>>> import numpy as np
>>> from numpy import linalg as LA
>>> np.set_printoptions(precision=2, suppress=True, linewidth=140, sign=" ")
>>> m1 = np.array([[2, 3, 4, 5, 6, 7, 8],
...     [9, 10, 11, 12, 13, 14, 15],
...     [16, 17, 18, 19, 20, 21, 22],
...     [23, 24, 25, 26, 27, 28, 29],
...     [30, 31, 32, 33, 34, 35, 36],
...     [37, 38, 39, 40, 41, 42, 43],
...     [44, 45, 46, 47, 48, 49, 50],
...     [51, 52, 53, 54, 55, 56, 57]])
>>> # looks like rank 2
>>> rank = LA.matrix_rank(m1)
>>> print(rank)
2
>>> N = LA.svd(m1)[2][rank:].T
>>> print(np.allclose(m1 @ N, 0))
True
>>> print(np.round(N @ N.T, 2) + 0)
[[ 0.54 -0.36 -0.25 -0.14 -0.04  0.07  0.18]
 [-0.36  0.71 -0.21 -0.14 -0.07  0.    0.07]
 [-0.25 -0.21  0.82 -0.14 -0.11 -0.07 -0.04]
 [-0.14 -0.14 -0.14  0.86 -0.14 -0.14 -0.14]
 [-0.04 -0.07 -0.11 -0.14  0.82 -0.21 -0.25]
 [ 0.07  0.   -0.07 -0.14 -0.21  0.71 -0.36]
 [ 0.18  0.07 -0.04 -0.14 -0.25 -0.36  0.54]]
>>> print(LA.matrix_rank(m1, rtol=0.1))
1
>>> print(np.argsort(-LA.norm(m1, axis=0).round(6), kind="stable")[:3])
[ 6  5  4]
>>> print([round(float(x), 2) for x in LA.svd(m1, compute_uv=False)[:3]])
[251.62, 7.14, 0.0]
>>> print(np.round(LA.norm(m1, 2) / LA.norm(m1), 2))
1.0
>>> f = np.array([2, -3, 0, -3, -2, 3, -1, 0, 3])
>>> data = -1 * np.eye(9) + np.outer(f, f)
>>> print(data)
[[ 3. -6.  0. -6. -4.  6. -2.  0.  6.]
 [-6.  8.  0.  9.  6. -9.  3.  0. -9.]
 [ 0.  0. -1.  0.  0.  0.  0.  0.  0.]
 [-6.  9.  0.  8.  6. -9.  3.  0. -9.]
 [-4.  6.  0.  6.  3. -6.  2.  0. -6.]
 [ 6. -9.  0. -9. -6.  8. -3.  0.  9.]
 [-2.  3.  0.  3.  2. -3.  0.  0. -3.]
 [ 0.  0.  0.  0.  0.  0.  0. -1.  0.]
 [ 6. -9.  0. -9. -6.  9. -3.  0.  8.]]
>>> # 3 blocks once reordered
>>> A2 = data[0, 0] * data[1:] - np.outer(data[1:, 0], data[0])
>>> print(A2)
[[  0. -12.   0.  -9.  -6.   9.  -3.   0.   9.]
 [  0.   0.  -3.   0.   0.   0.   0.   0.   0.]
 [  0.  -9.   0. -12.  -6.   9.  -3.   0.   9.]
 [  0.  -6.   0.  -6.  -7.   6.  -2.   0.   6.]
 [  0.   9.   0.   9.   6. -12.   3.   0.  -9.]
 [  0.  -3.   0.  -3.  -2.   3.  -4.   0.   3.]
 [  0.   0.   0.   0.   0.   0.   0.  -3.   0.]
 [  0.   9.   0.   9.   6.  -9.   3.   0. -12.]]
>>> print(LA.matrix_rank(A2), LA.matrix_rank(data))
8 9
>>> print(data[:, 0] / data[0, 0])
[ 1.   -2.    0.   -2.   -1.33  2.   -0.67  0.    2.  ]
>>> print([round(float(LA.det(data[:i, :i])), 2) + 0 for i in range(1, 10)])
[3.0, -12.0, 12.0, -21.0, 25.0, -34.0, 35.0, -35.0, 44.0]
>>> print(round(LA.eigvalsh(data).min(), 2))
-1.0
>>> print(np.all(LA.eigvalsh(data) > 0))
False
>>> th = np.radians(36)
>>> Rm = np.eye(9)
>>> Rm[4, 4] = Rm[1, 1] = np.cos(th)
>>> Rm[4, 1], Rm[1, 4] = -np.sin(th), np.sin(th)
>>> print(Rm)
[[ 1.    0.    0.    0.    0.    0.    0.    0.    0.  ]
 [ 0.    0.81  0.    0.    0.59  0.    0.    0.    0.  ]
 [ 0.    0.    1.    0.    0.    0.    0.    0.    0.  ]
 [ 0.    0.    0.    1.    0.    0.    0.    0.    0.  ]
 [ 0.   -0.59  0.    0.    0.81  0.    0.    0.    0.  ]
 [ 0.    0.    0.    0.    0.    1.    0.    0.    0.  ]
 [ 0.    0.    0.    0.    0.    0.    1.    0.    0.  ]
 [ 0.    0.    0.    0.    0.    0.    0.    1.    0.  ]
 [ 0.    0.    0.    0.    0.    0.    0.    0.    1.  ]]
>>> A2 = data @ Rm.T
>>> print(np.allclose(LA.norm(data, axis=1), LA.norm(A2, axis=1)))
True
>>> print(A2)
[[  3.    -7.21   0.    -6.     0.29   6.    -2.     0.     6.  ]
 [ -6.    10.     0.     9.     0.15  -9.     3.     0.    -9.  ]
 [  0.     0.    -1.     0.     0.     0.     0.     0.     0.  ]
 [ -6.    10.81   0.     8.    -0.44  -9.     3.     0.    -9.  ]
 [ -4.     6.62   0.     6.    -1.1   -6.     2.     0.    -6.  ]
 [  6.   -10.81   0.    -9.     0.44   8.    -3.     0.     9.  ]
 [ -2.     3.6    0.     3.    -0.15  -3.     0.     0.    -3.  ]
 [  0.     0.     0.     0.     0.     0.     0.    -1.     0.  ]
 [  6.   -10.81   0.    -9.     0.44   9.    -3.     0.     8.  ]]
>>> M = np.load("test17.npy")
>>> print(M)
[[ -2  -3  -3  -5  -4  -4   4   1   1  -4   4   5]
 [  0  -2   0  -8  -1  -8   1   6  -3  -5   3   4]
 [ -1  -4   0  -3   2  -9  -1   9  -8 -10   8   9]
 [  0  -6  -4  -2   4  -5   4   8 -13 -10  10   7]
 [ -2  -5  -9  -7   1  -6   4   4 -18  -9  10   9]
 [ -6  -9  -6  -4  -4  -4   3   5 -18 -13   6  13]
 [ -7  -7  -8  -3  -6  -6   3   9 -19 -14   3  13]
 [ -7  -7 -12   1  -8  -7   8  10 -17 -15   4  18]
 [ -6 -11 -12   3  -3  -8  13  13 -14 -15   8  23]
 [ -4 -14 -16   2  -4  -9   9  15 -13 -18  11  25]
 [ -8 -17 -16   0  -9  -6   8  15  -8 -14  10  26]
 [-13 -18 -12   5 -12  -5  11  17  -4 -15   7  28]
 [-18 -19  -8   9 -14  -4   6  15  -8 -13  12  30]
 [-17 -24 -12   6 -18  -8   2  13 -13 -11  10  35]
 [-16 -19 -11   4 -18 -13   4  16 -13 -12   7  36]
 [-14 -20  -9  -1 -17 -13   1  18 -17 -13   3  32]
 [-16 -19 -11   2 -22  -9   6  22 -20 -14   4  29]
 [-11 -21  -7  -2 -23  -6   6  26 -20 -18   3  28]
 [-16 -16  -2  -4 -19  -4   6  27 -23 -22   8  30]
 [-17 -16  -1   0 -23   1   6  23 -18 -20  12  34]
 [-20 -16  -3   5 -19  -1   1  21 -13 -20   8  37]
 [-21 -19  -3  10 -16  -6   2  19 -16 -21  10  33]
 [-26 -15   1   7 -15  -1   3  15 -15 -20  15  31]
 [-31 -18   0   6 -14  -6   8  15 -12 -25  11  26]
 [-30 -18  -4   8 -18 -11  12  17 -11 -26  14  26]
 [-28 -18  -2  12 -23 -12  13  19 -12 -21   9  23]
 [-30 -13  -6  10 -22 -17   9  24 -10 -23  11  18]
 [-25  -9  -7   7 -21 -22  10  20 -11 -27  14  20]
 [-26  -6  -8  11 -18 -21   8  17 -13 -29  19  18]
 [-24  -6 -13   8 -22 -24   6  12 -11 -29  21  17]
 [-22  -5  -9   8 -18 -20   3  12  -7 -33  25  17]
 [-23  -7 -10   6 -16 -20   6  12  -9 -36  28  12]
 [-28 -10  -8   9 -17 -18   9  11  -8 -34  32  17]
 [-27  -6  -8   7 -17 -15   5   6  -6 -32  36  22]
 [-30  -7  -7   5 -18 -17   9   2  -2 -29  34  23]
 [-29 -12  -6   1 -16 -14   6   1  -7 -25  36  22]
 [-28 -13  -8   3 -14 -16  11  -2  -4 -25  31  22]
 [-30 -14  -4   2  -9 -11  13  -2  -3 -20  30  24]
 [-30 -10  -6   3  -7 -16  16  -5  -5 -18  30  28]
 [-27 -15  -4   5 -12 -20  12  -2  -5 -20  25  23]
 [-32 -16  -5   8 -14 -16  14  -3  -9 -20  27  21]
 [-37 -19  -8   6 -13 -17  18  -2 -10 -19  27  20]
 [-36 -23  -3   9 -15 -15  20  -1 -13 -17  23  17]
 [-36 -27  -1  11 -14 -14  18  -4 -13 -13  21  22]]
>>> d = LA.norm(M[:, None] - M[None], axis=-1)
>>> print(np.unravel_index(d.round(6).argmax(), d.shape))
(np.int64(1), np.int64(43))
>>> print(LA.matrix_rank(d ** 2))
14
>>> print(d[:5, :5])
[[  0.    10.05  17.72  20.22  22.8 ]
 [ 10.05   0.    12.37  17.26  20.76]
 [ 17.72  12.37   0.    10.05  16.25]
 [ 20.22  17.26  10.05   0.    10.54]
 [ 22.8   20.76  16.25  10.54   0.  ]]
>>> print((d + 1e9 * np.eye(44)).round(6).argmin(axis=1))
[  1   0   3   2   3   6   5   6   9   8   9  10  11  14  13  14  17  16  19  18  21  20  21  24  23  24  27  28  27  28  31  30  31  34
  33  36  35  38  37  40  41  40  43  42]
>>> W = np.array([[2, 1, 2],
...     [-1, 2, 3],
...     [2, -3, -1],
...     [-1, 1, 1],
...     [-3, 3, 2],
...     [3, 1, -3],
...     [1, 2, -3],
...     [1, -1, 0],
...     [2, -1, -1],
...     [2, 3, -1],
...     [-2, -2, -1],
...     [1, 3, 3]])
>>> coef = np.array([0, -4, -2])
>>> H = np.maximum(M @ W + coef, 0)
>>> print(H)
[[  0   0   0]
 [  0   0  20]
 [  0   0  52]
 [  0   0  27]
 [  0   3  33]
 [  0   0  20]
 [  0   0  34]
 [  0   5  39]
 [  0  25  37]
 [  0   8  53]
 [  0   0  13]
 [  0   0   0]
 [  0   0   0]
 [  0   0  11]
 [  0   0  41]
 [  0   0  43]
 [  0   0   4]
 [ 16   0   0]
 [  0   0   0]
 [ 15   0   0]
 [  0   0  16]
 [  0   0  18]
 [  0   0   0]
 [  0   0   0]
 [  0   0   0]
 [  0   0   0]
 [  0   0   0]
 [  0   0  13]
 [  0   0  27]
 [  0   0  33]
 [  0   0  37]
 [  0   0  10]
 [  0   0   0]
 [  0   0   5]
 [  0   0   0]
 [  0   0   0]
 [  0   0   0]
 [  0   0   0]
 [  0   0   0]
 [  0   0   0]
 [  0   0   0]
 [  0   0   0]
 [  0   0   0]
 [  0   0   0]]
>>> print((H > 0).mean(axis=0))
[ 0.05  0.09  0.5 ]
>>> basis = np.array([[0, -1, 1], [3, -2, 0], [-3, 0, 3]])
>>> print(H @ basis)
[[   0    0    0]
 [ -60    0   60]
 [-156    0  156]
 [ -81    0   81]
 [ -90   -6   99]
 [ -60    0   60]
 [-102    0  102]
 [-102  -10  117]
 [ -36  -50  111]
 [-135  -16  159]
 [ -39    0   39]
 [   0    0    0]
 [   0    0    0]
 [ -33    0   33]
 [-123    0  123]
 [-129    0  129]
 [ -12    0   12]
 [   0  -16   16]
 [   0    0    0]
 [   0  -15   15]
 [ -48    0   48]
 [ -54    0   54]
 [   0    0    0]
 [   0    0    0]
 [   0    0    0]
 [   0    0    0]
 [   0    0    0]
 [ -39    0   39]
 [ -81    0   81]
 [ -99    0   99]
 [-111    0  111]
 [ -30    0   30]
 [   0    0    0]
 [ -15    0   15]
 [   0    0    0]
 [   0    0    0]
 [   0    0    0]
 [   0    0    0]
 [   0    0    0]
 [   0    0    0]
 [   0    0    0]
 [   0    0    0]
 [   0    0    0]
 [   0    0    0]]
>>> print((H @ basis).round(6).argmax(axis=1))
[ 0  2  2  2  2  2  2  2  2  2  2  0  0  2  2  2  2  2  0  2  2  2  0  0  0  0  0  2  2  2  2  2  0  2  0  0  0  0  0  0  0  0  0  0]
>>> print(W @ basis)
[[-3 -4  8]
 [-3 -3  8]
 [-6  4 -1]
 [ 0 -1  2]
 [ 3 -3  3]
 [12 -5 -6]
 [15 -5 -8]
 [-3  1  1]
 [ 0  0 -1]
 [12 -8 -1]
 [-3  6 -5]
 [ 0 -7 10]]
>>> Xc = H - H.mean(axis=0)
>>> U, sig, Vt = LA.svd(Xc, full_matrices=False)
>>> print(np.abs(Vt[-1]))
[ 1.    0.07  0.04]
>>> print(Vt[0] * np.sign(Vt[0, np.abs(Vt[0]).argmax()]))
[-0.03  0.09  1.  ]
>>> print(sig ** 2 / (sig ** 2).sum())
[ 0.92  0.04  0.03]
>>> print(np.round(Xc.mean(axis=0), 2) + 0)
[ 0.  0.  0.]
>>> vec = np.array([3, -4, -6, -9, -6, -4, -4, -4, -6, -2, -5, 2])
>>> print(M @ np.ones(12))
[-10. -13.  -8.  -7. -28. -37. -42. -32.  -9. -16. -19. -11. -12. -37. -35. -50. -48. -45. -35. -19. -20. -28. -20. -40. -41. -40. -49.
 -51. -48. -65. -49. -57. -45. -35. -37. -43. -43. -24. -20. -40. -45. -54. -54. -50.]
>>> print(M @ vec)
[ 81 111  78  76 211 228 247 222 137 195 204 115  79 263 277 356 318 342 264 193 159 131  52  60  70  65  63 124  64 167  81  79   7  10
  13  68  64 -18  -7  61  31  44  26  34]
>>> print(M @ np.eye(12)[4])
[ -4.  -1.   2.   4.   1.  -4.  -6.  -8.  -3.  -4.  -9. -12. -14. -18. -18. -17. -22. -23. -19. -23. -19. -16. -15. -14. -18. -23. -22.
 -21. -18. -22. -18. -16. -17. -17. -18. -16. -14.  -9.  -7. -12. -14. -13. -15. -14.]
>>> print(LA.norm(M @ vec) <= LA.norm(M, 2) * LA.norm(vec) + 1e-9)
True
>>> print((M @ vec).argmax())
15
>>> K = np.load("x.npy")
>>> print(K)
[[ 3.  0. -1.  1.]
 [ 2.  2. -2.  2.]
 [ 3.  0. -1.  3.]
 [ 1.  0. -1.  3.]]
>>> W = np.array([[3, 2], [0, 2], [0, 2], [1, 0], [2, 0], [2, 2], [0, 2]])
>>> coef = np.array([3, 3])
>>> H = np.maximum(m1 @ W + coef, 0)
>>> print(LA.matrix_rank(H))
2
>>> print(H)
[[  40   51]
 [  96  121]
 [ 152  191]
 [ 208  261]
 [ 264  331]
 [ 320  401]
 [ 376  471]
 [ 432  541]]
>>> print((H > 0).astype(int))
[[ 1  1]
 [ 1  1]
 [ 1  1]
 [ 1  1]
 [ 1  1]
 [ 1  1]
 [ 1  1]
 [ 1  1]]
>>> basis = np.array([[8, 6], [-9, 3]])
>>> print(H @ basis)
[[ -139   393]
 [ -321   939]
 [ -503  1485]
 [ -685  2031]
 [ -867  2577]
 [-1049  3123]
 [-1231  3669]
 [-1413  4215]]
>>> print(W @ basis)
[[  6  24]
 [-18   6]
 [-18   6]
 [  8   6]
 [ 16  12]
 [ -2  18]
 [-18   6]]
>>> print((H @ basis).round(6).argmax(axis=1))
[ 1  1  1  1  1  1  1  1]
>>> print(H[3] @ H[6])
201139
>>> print(np.round(LA.norm(H[3] - H[6]), 2))
268.93
>>> print(round(float(LA.norm(H, 2)), 2))
1218.2
>>> print(round(LA.norm(H) ** 2 / LA.norm(H, 2) ** 2, 2))
1.0
>>> print(round(float(LA.norm(H, 1)), 2), round(float(LA.norm(H, np.inf)), 2))
2368.0 973.0
>>> F = np.loadtxt("layer5.csv", delimiter=",")
>>> print(F)
[[ 4.05 -1.99 -2.98  2.24 -3.77 -5.19  3.99]
 [ 3.66 -2.   -3.06  2.15 -4.26 -4.75  4.19]
 [ 4.39 -2.   -3.27  2.88 -4.44 -5.06  4.12]
 [ 3.31 -1.93 -2.83  1.55 -3.8  -4.74  3.54]
 [ 4.12 -2.01 -3.31  1.74 -3.76 -4.59  4.08]
 [ 4.17 -2.04 -2.9   2.09 -3.76 -5.    3.56]
 [ 3.99 -2.   -3.03  2.34 -3.84 -5.13  3.88]
 [ 4.77 -1.8  -2.62  1.92 -3.93 -4.55  4.05]
 [ 3.86 -2.37 -2.98  1.93 -3.77 -4.99  4.18]
 [ 4.18 -2.43 -3.32  1.9  -3.61 -4.96  4.36]
 [ 4.43 -2.23 -3.05  2.34 -3.9  -4.59  3.94]
 [ 4.09 -1.93 -3.    1.98 -3.73 -5.02  4.31]
 [ 4.15 -2.13 -3.08  2.45 -4.4  -4.98  3.74]
 [ 3.62 -2.07 -3.12  1.73 -4.27 -4.86  4.22]
 [ 4.66 -1.47 -3.    2.21 -4.14 -4.75  4.37]
 [ 4.02 -1.98 -2.73  2.19 -4.45 -4.96  3.87]
 [ 3.73 -2.2  -2.73  2.17 -3.9  -4.36  4.16]
 [ 3.57 -1.5  -3.1   2.19 -4.01 -5.51  4.39]
 [ 4.1  -1.92 -3.06  1.96 -3.92 -5.07  3.7 ]
 [ 4.39 -1.26 -2.65  1.84 -4.24 -5.43  3.71]
 [ 4.31 -2.2  -3.34  2.48 -3.99 -4.8   4.3 ]
 [-4.05 -5.29 -4.97  0.11  4.95  2.32 -2.26]
 [-4.23 -5.28 -5.53  0.16  4.67  2.02 -2.17]
 [-4.09 -5.03 -5.32 -0.06  5.25  1.8  -2.03]
 [-4.03 -4.7  -4.98 -0.35  4.54  1.95 -2.03]
 [-4.31 -5.02 -5.23  0.15  5.56  2.54 -2.34]
 [-3.59 -5.21 -5.35 -0.33  4.79  2.15 -2.14]
 [-4.14 -5.13 -5.26 -0.02  4.7   1.44 -1.64]
 [-3.82 -4.98 -4.78 -0.6   4.94  1.48 -2.2 ]
 [-4.07 -5.27 -4.62 -0.17  5.52  2.16 -2.13]
 [-4.12 -4.96 -5.59  0.15  5.2   2.16 -2.17]
 [-3.86 -4.7  -4.87 -0.44  4.85  1.93 -2.09]
 [-4.41 -5.58 -4.9   0.14  5.12  1.83 -1.17]
 [-3.67 -5.06 -5.42 -0.28  4.82  1.81 -1.95]
 [-4.02 -4.88 -5.39  0.16  4.82  1.74 -2.17]
 [-3.94 -4.49 -4.95  0.16  4.93  2.02 -2.31]
 [-4.18 -4.36 -5.2   0.36  5.29  1.84 -1.85]
 [-4.09 -4.85 -5.15 -0.05  5.03  2.14 -1.5 ]
 [-4.23 -5.64 -5.17 -0.15  4.64  1.52 -2.44]
 [-4.35 -4.49 -4.71 -0.42  4.53  1.95 -2.11]
 [-4.2  -5.5  -5.6   0.29  4.67  2.27 -2.35]
 [-4.45 -5.47 -5.38 -0.59  4.8   1.98 -1.68]]
>>> basis = F[[17, 21]].astype(float)
>>> for _ in range(7):
...     lab = LA.norm(F[:, None] - basis, axis=-1).argmin(axis=1)
...     basis = np.array([F[lab == j].mean(axis=0) for j in range(2)])
... 
>>> print(lab)
[ 0  0  0  0  0  0  0  0  0  0  0  0  0  0  0  0  0  0  0  0  0  1  1  1  1  1  1  1  1  1  1  1  1  1  1  1  1  1  1  1  1  1]
>>> print(np.abs(basis[1] - basis[0]).argmax())
4
